$ python3 -q
>>> import numpy as np
>>> import numpy.linalg as la
>>> np.set_printoptions(precision=2, suppress=True, linewidth=100, legacy="1.25")
>>> E = np.load("a.npy")
>>> print(E)
[[0 0 1 0]
 [0 0 0 0]
 [1 0 0 0]
 [0 0 0 0]]
>>> print(round(np.trace(la.pinv(E) @ E), 2))
2.0
>>> print(E @ la.pinv(E) @ E)
[[0. 0. 1. 0.]
 [0. 0. 0. 0.]
 [1. 0. 0. 0.]
 [0. 0. 0. 0.]]
>>> print(la.lstsq(E[:-1].T, E[-1])[2])
2
>>> rank = la.matrix_rank(E)
>>> print(rank)
2
>>> null = la.svd(E)[2][rank:].T
>>> print([int(la.matrix_rank(E[:, :j + 1])) for j in range(4)])
[1, 1, 2, 2]
>>> print([int(la.matrix_rank(E[:i])) for i in range(1, len(E) + 1)])
[1, 1, 2, 2]
>>> print(null @ null.T)
[[0. 0. 0. 0.]
 [0. 1. 0. 0.]
 [0. 0. 0. 0.]
 [0. 0. 0. 1.]]
>>> print([int(la.matrix_rank(np.delete(E, i, axis=0))) for i in range(4)])
[1, 2, 1, 2]
>>> print(np.allclose(E @ null, 0))
True
>>> print(E @ null)
[[0. 0.]
 [0. 0.]
 [0. 0.]
 [0. 0.]]
>>> print(la.matrix_rank(E.T @ E), la.matrix_rank(E @ E.T))
2 2
>>> m1 = np.tril(np.array([[-2, 1, -1], [-2, -1, -1], [0, 2, -3]]), -1) + np.eye(3, dtype=int)
>>> print(m1)
[[ 1  0  0]
 [-2  1  0]
 [ 0  2  1]]
>>> rng = np.random.default_rng(4)
>>> lab = rng.permutation(3)
>>> print(lab)
[0 1 2]
>>> A2 = m1[lab][:, lab]
>>> print(np.sort(np.abs(la.eigvals(A2))))
[1. 1. 1.]
>>> print(np.trace(A2))
3
>>> print(A2)
[[ 1  0  0]
 [-2  1  0]
 [ 0  2  1]]
>>> print(np.allclose(A2, m1))
True
>>> W0 = np.load("out1.npy")
>>> print(W0)
[[1 3 1 3 1 3]
 [1 3 1 3 1 3]
 [3 0 3 0 3 0]
 [1 3 1 3 1 3]
 [1 3 1 3 1 3]
 [3 0 3 0 3 0]]
>>> left, sigma, VT = la.svd(W0)
>>> print(np.argmax(sigma[:-1] / (sigma[1:] + 1e-6)) + 1)
2
>>> A2 = left[:, :2] @ np.diag(sigma[:2]) @ VT[:2]
>>> print(la.matrix_rank(A2))
2
>>> print(round(float(la.norm(W0 - A2) / la.norm(W0)), 2))
0.0
>>> print(round(la.norm(W0 - A2, 2), 2), round(float(sigma[2]), 2))
0.0 0.0
>>> A = np.load("layer10.npy")
>>> print(A)
[[  0.79   0.2   -0.1 ]
 [  3.65   0.9   -0.8 ]
 [ -3.51  -0.9    0.8 ]
 [ -4.84  -1.2   -0.8 ]
 [  0.43   0.1    0.9 ]
 [ -1.12  -0.3   -1.9 ]
 [  0.01   0.    -1.1 ]
 [  0.09   0.     0.2 ]
 [ -4.39  -1.1   -0.9 ]
 [  3.93   1.    -0.3 ]
 [  0.86   0.2    0.3 ]
 [  2.86   0.7   -0.3 ]
 [ -2.32  -0.6    0.4 ]
 [  0.43   0.1   -0.5 ]
 [ -1.64  -0.4    0.8 ]
 [ -2.8   -0.7    0.8 ]
 [-10.8   -2.7   -0.4 ]
 [  1.61   0.4    0.7 ]]
>>> # column 0 is much longer than the rest
>>> t3 = np.stack([A, 4 * A, A[::-1]])
>>> print((t3 @ A.T).shape)
(3, 18, 18)
>>> print(np.einsum("bij,cij->bc", t3, t3))
[[ 255.54 1022.14  -74.39]
 [1022.14 4088.56 -297.57]
 [ -74.39 -297.57  255.54]]
>>> print(la.matrix_rank(t3))
[3 3 3]
>>> print(la.matrix_rank(t3.reshape(3, -1)))
2
>>> print(la.norm(t3, axis=(1, 2)))
[15.99 63.94 15.99]
>>> print(t3.shape)
(3, 18, 3)
>>> print([round(float(x), 2) for x in la.svd(A, compute_uv=False)[:3]])
[15.64, 3.31, 0.05]
>>> print(round(la.norm(A, 2) / la.norm(A), 2))
0.98
>>> print(la.matrix_rank(A, rtol=0.1))
2
>>> print(round(np.log10(la.cond(A))))
2
>>> print(np.argsort(-la.norm(A, axis=0).round(6), kind="stable")[:3])
[0 1 2]
>>> vec = np.array([0, 0, -1])
>>> target = A @ vec
>>> print(np.round(la.lstsq(A, target)[0], 2) + 0)
[ 0.  0. -1.]
>>> print(target)
[ 0.1  0.8 -0.8  0.8 -0.9  1.9  1.1 -0.2  0.9  0.3 -0.3  0.3 -0.4  0.5 -0.8 -0.8  0.4 -0.7]
>>> print(np.round(la.solve(A.T @ A, A.T @ target), 2) + 0)
[ 0.  0. -1.]
>>> target = target + 0.3 * rng.normal(size=18)
>>> print(target)
[ 0.05  1.3  -0.6   0.31 -0.9   1.71  1.14 -0.68  0.97  0.37  0.17  0.39 -0.25  0.05 -0.12 -1.37
  0.73 -0.8 ]
>>> c, *_ = la.lstsq(A, target)
>>> print(np.round(A.T @ (target - A @ c), 2) + 0)
[0. 0. 0.]
>>> print(c)
[ 0.17 -0.69 -0.95]
>>> print(c.round())
[ 0. -1. -1.]
>>> dist = la.norm(A[:, None] - A[None], axis=-1)
>>> print(dist[8].round(6).argsort(kind="stable")[:4])
[ 8  3  2 15]
>>> print(np.unravel_index(dist.round(6).argmax(), dist.shape))
(9, 16)
>>> print(la.matrix_rank(dist ** 2))
5
>>> print(dist.mean(axis=1).argmax())
16
>>> data = np.load("m.npy")
>>> print(data)
[[8 1 2 2]
 [8 2 2 1]
 [0 1 0 2]]
>>> data @ data
Traceback (most recent call last):
  File "<python-input-69>", line 1, in <module>
    data @ data
    ~~~~~^~~~~~
ValueError: matmul: Input operand 1 has a mismatch in its core dimension 0, with gufunc signature (n?,k),(k,m?)->(n?,m?) (size 3 is different from 4)
>>> cov = data.T @ data
>>> print(np.diag(cov))
[128   6   8   9]
>>> print(np.trace(cov), (data ** 2).sum())
151 151
>>> u = np.array([0, -3, 0, 3]) + 0.5
>>> K = np.eye(4) - 2 * np.outer(u, u) / (u @ u)
>>> print(K)
[[ 0.97  0.13 -0.03 -0.18]
 [ 0.13  0.34  0.13  0.92]
 [-0.03  0.13  0.97 -0.18]
 [-0.18  0.92 -0.18 -0.29]]
>>> w, V = la.eig(K)
>>> print(round(np.prod(w), 2))
-1.0
>>> print(np.sort(la.eigvals(K @ K)))
[1. 1. 1. 1.]
>>> lab = rng.permutation(4)
>>> print(lab)
[0 3 2 1]
>>> A2 = K[lab][:, lab]
>>> print(round(la.det(A2), 2), np.round(la.det(K[lab]), 2))
-1.0 1.0
>>> def softmax(z):
...     e = np.exp(z - z.max(axis=-1, keepdims=True))
...     return e / e.sum(axis=-1, keepdims=True)
... 
>>> print(softmax(K).sum(axis=1))
[1. 1. 1. 1.]
>>> print(softmax(K[2] + 3))
[0.17 0.2  0.47 0.15]
>>> S = K @ K.T / np.sqrt(4)
>>> print(softmax(S))
[[0.35 0.22 0.22 0.22]
 [0.22 0.35 0.22 0.22]
 [0.22 0.22 0.35 0.22]
 [0.22 0.22 0.22 0.35]]
>>> u = np.array([0, 3, -1]) + 0.5
>>> mat = np.eye(3) - 2 * np.outer(u, u) / (u @ u)
>>> print(mat)
[[ 0.96 -0.27  0.04]
 [-0.27 -0.92  0.27]
 [ 0.04  0.27  0.96]]
>>> # columns are unit length and at right angles
>>> vec = np.array([1, 1, -2])
>>> target = mat @ vec
>>> c, lr = np.zeros(3), 1 / la.norm(mat, 2) ** 2
>>> for i in range(50):
...     c -= lr * mat.T @ (mat @ c - target)
...     if i % 10 == 0: print(i, round(la.norm(mat @ c - target), 2))
... 
0 0.0
10 0.0
20 0.0
30 0.0
40 0.0
>>> print(round(la.cond(mat), 2))
1.0
>>> print(la.svd(mat, compute_uv=False))
[1. 1. 1.]
>>> print(np.round(mat.T @ mat, 2) + 0)
[[1. 0. 0.]
 [0. 1. 0.]
 [0. 0. 1.]]
>>> print(la.norm(mat, axis=0))
[1. 1. 1.]
>>> w, V = la.eigh(mat)
>>> print(V @ np.diag(w) @ V.T)
[[ 0.96 -0.27  0.04]
 [-0.27 -0.92  0.27]
 [ 0.04  0.27  0.96]]
>>> print(round(w.sum(), 2), np.trace(mat))
1.0 1.0
>>> print(la.eigvalsh(mat @ mat))
[1. 1. 1.]
>>> print(w)
[-1.  1.  1.]
>>> print(la.eigvalsh(mat + 2 * np.eye(3)))
[1. 3. 3.]
>>> print(np.round(V.T @ mat @ V, 2) + 0)
[[-1.  0.  0.]
 [ 0.  1.  0.]
 [ 0.  0.  1.]]
>>> print(np.round(V.T @ V, 2) + 0)
[[1. 0. 0.]
 [0. 1. 0.]
 [0. 0. 1.]]
>>> print(np.unique(w.round(6) + 0, return_counts=True)[1])
[1 2]
>>> J = np.load("run11.npy")
>>> print(J)
[[1.   0.7  0.49 0.34]
 [0.7  1.   0.7  0.49]
 [0.49 0.7  1.   0.7 ]
 [0.34 0.49 0.7  1.  ]]
>>> print(J @ J)
[[1.85 1.91 1.71 1.37]
 [1.91 2.22 2.09 1.71]
 [1.71 2.09 2.22 1.91]
 [1.37 1.71 1.91 1.85]]
>>> print(np.allclose(J @ J.T, J.T @ J))
True
>>> print(np.sort(np.abs(la.eigvals(J))))
[0.2  0.32 0.76 2.72]
>>> print(np.trace(J))
4.0
>>> print((J - J.T) / 2)
[[0. 0. 0. 0.]
 [0. 0. 0. 0.]
 [0. 0. 0. 0.]
 [0. 0. 0. 0.]]
>>> print(np.allclose(J, J.T))
True
